$ python -q
>>> import numpy as np
>>> np.set_printoptions(precision=1, suppress=True, linewidth=120)
>>> mat = np.load("w.npy")
>>> mat
array([[ 1.,  0.,  3., -1.,  0.,  4.,  5., -5.],
       [ 0.,  1.,  1.,  1.,  2.,  2.,  2.,  0.],
       [ 0.,  1.,  1.,  1.,  2.,  0.,  1.,  0.],
       [ 0.,  1.,  0.,  0.,  1.,  1.,  0.,  2.],
       [ 0.,  2.,  1.,  1.,  2.,  2.,  2.,  2.],
       [ 0.,  1.,  2.,  1.,  0.,  0.,  1.,  2.],
       [ 0.,  2.,  1.,  2.,  0.,  0.,  2.,  0.],
       [ 0.,  0.,  1.,  1.,  0.,  1.,  2.,  2.]])
>>> x0 = np.array([1, -3, -2, 3, 3, 1, 1, 3])
>>> h1 = np.maximum(mat @ x0, 0)
>>> h1
array([ 0.,  8.,  5.,  7., 11.,  3.,  0., 10.])
>>> print(np.maximum(mat @ (3 * x0), 0))
[ 0. 24. 15. 21. 33.  9.  0. 30.]
>>> blk = np.stack([mat, -3 * mat, mat[::-1]])
>>> print(np.einsum("bij,cij->bc", blk, blk))
[[ 164. -492.   60.]
 [-492. 1476. -180.]
 [  60. -180.  164.]]
>>> print(np.linalg.matrix_rank(blk))
[8 8 8]
>>> np.linalg.norm(blk, axis=(1, 2))
array([12.8, 38.4, 12.8])
>>> blk.sum(axis=0)
array([[-2.,  0., -5.,  3.,  0., -7., -8., 12.],
       [ 0.,  0., -1.,  0., -4., -4., -2.,  0.],
       [ 0., -1.,  0., -1., -4.,  0., -1.,  2.],
       [ 0.,  0.,  1.,  1.,  0.,  0.,  2., -2.],
       [ 0., -3., -2., -2., -3., -3., -4., -2.],
       [ 0., -1., -3., -1.,  2.,  0., -1., -4.],
       [ 0., -3., -1., -3.,  2.,  2., -2.,  0.],
       [ 1.,  0.,  1., -3.,  0.,  2.,  1., -9.]])
>>> print(blk.shape)
(3, 8, 8)
>>> np.linalg.det(blk)
array([    -22., -144342.,     -22.])
>>> F = np.load("arr.npy")
>>> F.round(1) + 0
array([[0.3, 0.2, 0. , 0.4, 0. , 0.2, 0. , 0. ],
       [0.2, 0.1, 0. , 0.2, 0. , 0.1, 0. , 0. ],
       [0. , 0. , 0. , 0. , 0. , 0. , 0. , 0. ],
       [0.4, 0.2, 0. , 0.5, 0. , 0.2, 0. , 0. ],
       [0. , 0. , 0. , 0. , 0. , 0. , 0. , 0. ],
       [0.2, 0.1, 0. , 0.2, 0. , 0.1, 0. , 0. ],
       [0. , 0. , 0. , 0. , 0. , 0. , 0. , 0. ],
       [0. , 0. , 0. , 0. , 0. , 0. , 0. , 0. ]])
>>> ev, V = np.linalg.eigh(F)
>>> x0 = np.array([0, 0, -1, -2, 2, 0, 2, -1])
>>> print(np.round(V * np.abs(ev) @ V.T, 1) + 0)
[[0.3 0.2 0.  0.4 0.  0.2 0.  0. ]
 [0.2 0.1 0.  0.2 0.  0.1 0.  0. ]
 [0.  0.  0.  0.  0.  0.  0.  0. ]
 [0.4 0.2 0.  0.5 0.  0.2 0.  0. ]
 [0.  0.  0.  0.  0.  0.  0.  0. ]
 [0.2 0.1 0.  0.2 0.  0.1 0.  0. ]
 [0.  0.  0.  0.  0.  0.  0.  0. ]
 [0.  0.  0.  0.  0.  0.  0.  0. ]]
>>> print(np.round(np.linalg.eigvalsh(F[1:, 1:]), 1) + 0)
[0.  0.  0.  0.  0.  0.  0.7]
